In [1]: import numpy as np

In [2]: import numpy.linalg as la

In [3]: np.set_printoptions(precision=1, suppress=True, linewidth=200, sign=" ")

In [4]: M = np.load("layer14.npy")

In [5]: M
Out[5]: 
array([[-11.4,   7.6,   8.2],
       [-20.4,  36.6,  -7.8],
       [ -0.6,   5.1,   7.7],
       [-12.5,   6.6,   8.2],
       [-18.8,  34.3,  -4.6],
       [  1. ,   6.5,   6.5],
       [-10.9,   8.2,   8.6],
       [  2.3,   6.5,   7.2],
       [-18.8,  34.5,  -7. ],
       [-21.3,  36.6,  -7.4],
       [-19.5,  35.9,  -5.4],
       [-20.3,  36.6,  -8.3],
       [-19.3,  35.4,  -5.8],
       [-11. ,   7.1,   8.6]])

In [6]: vec = np.array([3, 0, -5])

In [7]: y = M @ vec

In [8]: coef, lr = np.zeros(3), 1 / la.norm(M, 2) ** 2

In [9]: for i in range(20):
   ...:     coef -= lr * M.T @ (M @ coef - y)
   ...:     if i % 5 == 0: print(i, round(la.norm(M @ coef - y), 1))
   ...: 
0 138.6
5 106.2
10 81.3
15 62.3

In [10]: coef
Out[10]: array([ 1.9, -0.4, -3.3])

In [11]: round(la.cond(M), 1)
Out[11]: np.float64(9.1)

In [12]: A2 = np.c_[M[:, :2] @ np.array([[-1, -2], [-1, -1]]), np.array([-5, 4, 7, 7, 8, -4, 2, -8, 0, -6, -2, -2, 3, -1])]

In [13]: A2
Out[13]: 
array([[  3.8,  15.2,  -5. ],
       [-16.2,   4.2,   4. ],
       [ -4.5,  -3.9,   7. ],
       [  5.9,  18.4,   7. ],
       [-15.5,   3.3,   8. ],
       [ -7.5,  -8.5,  -4. ],
       [  2.7,  13.6,   2. ],
       [ -8.8, -11.1,  -8. ],
       [-15.7,   3.1,   0. ],
       [-15.3,   6. ,  -6. ],
       [-16.4,   3.1,  -2. ],
       [-16.3,   4. ,  -2. ],
       [-16.1,   3.2,   3. ],
       [  3.9,  14.9,  -1. ]])

In [14]: la.matrix_rank(np.c_[M, A2])
Out[14]: np.int64(4)

In [15]: la.matrix_rank(A2)
Out[15]: np.int64(3)

In [16]: np.round(la.norm(A2 - M @ la.lstsq(M, A2)[0], axis=0), 1) + 0
Out[16]: array([  0. ,   0. ,  17.8])

In [17]: la.norm(la.qr(M)[0].T @ A2, axis=0) ** 2 / ((A2 ** 2).sum(axis=0) + 1e-12)
Out[17]: array([ 1. ,  1. ,  0.1])

In [18]: np.round(la.lstsq(M, A2[:, 0])[0], 1) + 0
Out[18]: array([-1., -1.,  0.])

In [19]: cen = M - M.mean(axis=0)

In [20]: V = la.svd(cen)[2][:1]

In [21]: A2 = cen - cen @ V.T @ V

In [22]: np.round(la.norm(A2) / la.norm(cen), 1)
Out[22]: np.float64(0.2)

In [23]: la.norm(A2, axis=1).round(6).argmax()
Out[23]: np.int64(7)

In [24]: print(np.diag(V.T @ V))
[ 0.2  0.7  0.2]

In [25]: print((cen @ V.T).std(axis=0))
[ 17.7]

In [26]: gram = np.cov(M, rowvar=False)

In [27]: np.argsort(-M.std(axis=0).round(6), kind="stable")
Out[27]: array([ 1,  0,  2])

In [28]: la.eigvalsh(gram)[::-1]
Out[28]: array([ 336.4,   17.2,    0.5])

In [29]: np.polyfit(M[:, 0], M[:, 1], 1)
Out[29]: array([-1.5,  1.4])

In [30]: round(np.corrcoef(M[:, 0], M[:, 1])[0, 1], 1)
Out[30]: np.float64(-0.9)

In [31]: gram.shape
Out[31]: (3, 3)

In [32]: np.corrcoef(M.T)
Out[32]: 
array([[ 1. , -0.9,  0.8],
       [-0.9,  1. , -1. ],
       [ 0.8, -1. ,  1. ]])

In [33]: np.argwhere(np.triu(np.abs(np.corrcoef(M.T)) > 0.8, 1))
Out[33]: 
array([[ 0,  1],
       [ 0,  2],
       [ 1,  2]])

In [34]: np.median(M, axis=0)
Out[34]: array([-15.7,  21.2,   1. ])

In [35]: vec = np.array([2, 2, 3])

In [36]: print((M * vec).sum(axis=1))
[ 17.    9.   32.1  12.8  17.2  34.5  20.4  39.2  10.4   8.4  16.6   7.7  14.8  18. ]

In [37]: M @ (2 * vec)
Out[37]: array([ 34. ,  18. ,  64.2,  25.6,  34.4,  69. ,  40.8,  78.4,  20.8,  16.8,  33.2,  15.4,  29.6,  36. ])

In [38]: feats = np.array([[0, 1, 0], [0, 0, 1], [1, 0, 0]])

In [39]: q, V = la.qr(feats[:, :2])[0], la.qr(feats[:, 2:])[0]

In [40]: sigma = la.svd(q.T @ V, compute_uv=False)

In [41]: (sigma > 0.9).sum()
Out[41]: np.int64(0)

In [42]: P = np.triu(np.array([[-2, -2, 0], [-1, -2, -1], [2, -2, 2]]), 1) + np.eye(3)

In [43]: A2 = P @ feats @ la.inv(P)

In [44]: A2
Out[44]: 
array([[ 0.,  1., -1.],
       [-1., -2., -1.],
       [ 1.,  2.,  2.]])

In [45]: np.round(np.poly(A2), 1) + 0
Out[45]: array([ 1.,  0.,  0., -1.])

In [46]: vec = np.array([6, 2, 2])

In [47]: y = A2 @ vec

In [48]: coef, lr = np.zeros(3), 1 / la.norm(A2, 2) ** 2

In [49]: for i in range(5):
    ...:     coef -= lr * A2.T @ (A2 @ coef - y)
    ...:     if i % 1 == 0: print(i, round(la.norm(A2 @ coef - y), 1))
    ...: 
0 1.0
1 0.9
2 0.9
3 0.9
4 0.8

In [50]: coef
Out[50]: array([ 1.8,  3.4,  2.9])
